$ ipython --no-banner

In [1]: import numpy as np

In [2]: import numpy.linalg as la

In [3]: np.set_printoptions(precision=2, suppress=True, linewidth=200)

In [4]: F = np.array([[-2.5, -3.8, 0.7, -0.68, 3.74, -2.56, 1.78, 0.04, 1.46],
   ...:     [5.27, 2.55, -2.17, -0.75, -1.48, 0.5, -0.36, -0.18, -1.81],
   ...:     [0.46, 1.4, 0.65, 1.25, -2.06, 1.6, -1.36, -0.37, -0.41],
   ...:     [1.32, 0.97, -0.4, 0.71, 1.17, 0.34, -1.53, 0.0, -0.1],
   ...:     [1.3, 1.31, -1.33, -1.92, -3.37, 0.32, 1.91, 0.31, -1.25],
   ...:     [-0.16, -2.55, 0.26, -0.11, 3.27, -1.92, 0.69, -0.28, 0.8],
   ...:     [-0.49, 1.37, -0.9, -1.6, -2.94, 0.62, 1.44, 0.65, -0.72]])

In [5]: # looks like rank 4

In [6]: np.round(F @ la.pinv(F) @ F, 2) + 0
Out[6]: 
array([[-2.5 , -3.8 ,  0.7 , -0.68,  3.74, -2.56,  1.78,  0.04,  1.46],
       [ 5.27,  2.55, -2.17, -0.75, -1.48,  0.5 , -0.36, -0.18, -1.81],
       [ 0.46,  1.4 ,  0.65,  1.25, -2.06,  1.6 , -1.36, -0.37, -0.41],
       [ 1.32,  0.97, -0.4 ,  0.71,  1.17,  0.34, -1.53,  0.  , -0.1 ],
       [ 1.3 ,  1.31, -1.33, -1.92, -3.37,  0.32,  1.91,  0.31, -1.25],
       [-0.16, -2.55,  0.26, -0.11,  3.27, -1.92,  0.69, -0.28,  0.8 ],
       [-0.49,  1.37, -0.9 , -1.6 , -2.94,  0.62,  1.44,  0.65, -0.72]])

In [7]: np.unique(F.round(6), axis=0).shape
Out[7]: (7, 9)

In [8]: np.abs(np.diag(la.qr(F)[1])) > 1e-9
Out[8]: array([ True,  True,  True,  True, False, False, False])

In [9]: r = la.matrix_rank(F)

In [10]: r
Out[10]: np.int64(4)

In [11]: null = la.svd(F)[2][r:].T

In [12]: [int(la.matrix_rank(np.delete(F, i, axis=0))) for i in range(7)]
Out[12]: [4, 4, 4, 4, 4, 4, 4]

In [13]: la.matrix_rank(F.T @ F), la.matrix_rank(F @ F.T)
Out[13]: (np.int64(4), np.int64(4))

In [14]: null.shape
Out[14]: (9, 5)

In [15]: [int(la.matrix_rank(F[:i])) for i in range(1, len(F) + 1)]
Out[15]: [1, 2, 3, 4, 4, 4, 4]

In [16]: np.argsort(-la.norm(F, axis=0).round(6), kind="stable")[:3]
Out[16]: array([4, 0, 1])

In [17]: [round(float(x), 2) for x in la.svd(F, compute_uv=False)[:3]]
Out[17]: [11.04, 5.5, 4.97]

In [18]: la.cond(F) > 100
Out[18]: np.True_

In [19]: M2 = F / la.norm(F, axis=1)
---------------------------------------------------------------------------
ValueError                                Traceback (most recent call last)
Cell In[19], line 1
----> 1 M2 = F / la.norm(F, axis=1)

ValueError: operands could not be broadcast together with shapes (7,9) (7,) 

In [20]: M2 = F / la.norm(F, axis=1, keepdims=True)

In [21]: gram = M2 @ M2.T

In [22]: np.argwhere(np.triu(np.abs(gram) > 0.95, 1))
Out[22]: array([], shape=(0, 2), dtype=int64)

In [23]: la.norm(M2, axis=1)
Out[23]: array([1., 1., 1., 1., 1., 1., 1.])

In [24]: gram[6]
Out[24]: array([-0.5 ,  0.33,  0.28, -0.49,  0.91, -0.71,  1.  ])

In [25]: round(np.degrees(np.arccos(np.clip(gram[6, 3], -1, 1))), 2)
Out[25]: np.float64(119.08)

In [26]: M = np.loadtxt("run14.csv", delimiter=",")

In [27]: M
Out[27]: 
array([[-1.9 ,  2.91, -7.11, -6.08,  0.61],
       [-1.67, -4.7 , -5.27,  6.88, -0.12],
       [ 2.15, -7.04, -0.3 ,  5.32,  4.17],
       [ 1.47, -6.37,  1.31, -7.27, -1.66],
       [ 2.57,  4.18, -2.13,  8.22, -1.95],
       [-0.66, -5.78,  2.78, -7.62, -0.62],
       [ 2.01,  3.91, -5.54,  7.06, -0.34],
       [ 4.18,  3.84,  2.5 , -3.43,  7.06],
       [-1.14, -5.12, -8.03, -2.67,  0.9 ],
       [ 3.24, -5.31,  5.29,  5.14, -2.64],
       [-5.93,  1.33, -2.76,  1.19,  7.35],
       [-1.32,  0.43, -1.54,  4.16,  8.85],
       [-7.69,  0.77, -0.38, -0.52,  6.31],
       [ 4.98, -3.55,  3.37, -3.52,  6.23],
       [-2.28,  2.8 ,  1.96, -0.42,  9.11],
       [ 2.67, -7.26, -2.58, -3.28, -4.77],
       [-5.19,  1.79,  0.31, -4.5 ,  7.03],
       [-5.7 , -1.5 , -6.61,  2.34,  4.  ],
       [ 1.98,  9.22, -1.69,  0.58, -2.8 ],
       [-5.46, -6.08,  3.47, -4.02,  2.22],
       [-1.54, -2.11,  2.87,  3.87,  8.37],
       [-2.02, -0.26, -2.75, -6.57,  6.72],
       [ 2.63,  7.17, -4.83,  3.95,  1.64],
       [ 3.84,  2.41, -4.91,  7.32, -1.36],
       [-2.08, -2.04,  3.7 , -2.5 , -8.46],
       [ 8.64, -3.  , -1.16, -3.22,  2.14],
       [ 9.1 ,  1.03,  3.32, -0.19,  2.24],
       [-7.34, -5.01,  2.9 ,  2.31,  2.71],
       [ 1.86, -2.31,  1.46,  7.22, -6.07],
       [-1.93,  3.22, -8.93,  0.42,  2.45],
       [-5.28,  3.88,  3.33, -6.36, -2.35],
       [-1.52,  5.94, -7.24, -0.33, -3.15],
       [ 4.56, -6.65, -5.61,  1.42, -1.2 ],
       [-0.06, -9.27, -2.47, -2.68, -0.9 ]])

In [28]: M2 = np.array([[-3, -3], [-1, -2], [2, 2], [-2, 1], [2, -1]])

In [29]: la.matrix_rank(M @ M2)
Out[29]: np.int64(2)

In [30]: la.matrix_rank(np.vstack([M, M2.T]))
Out[30]: np.int64(5)

In [31]: np.vstack([M, M2.T]).shape
Out[31]: (36, 5)
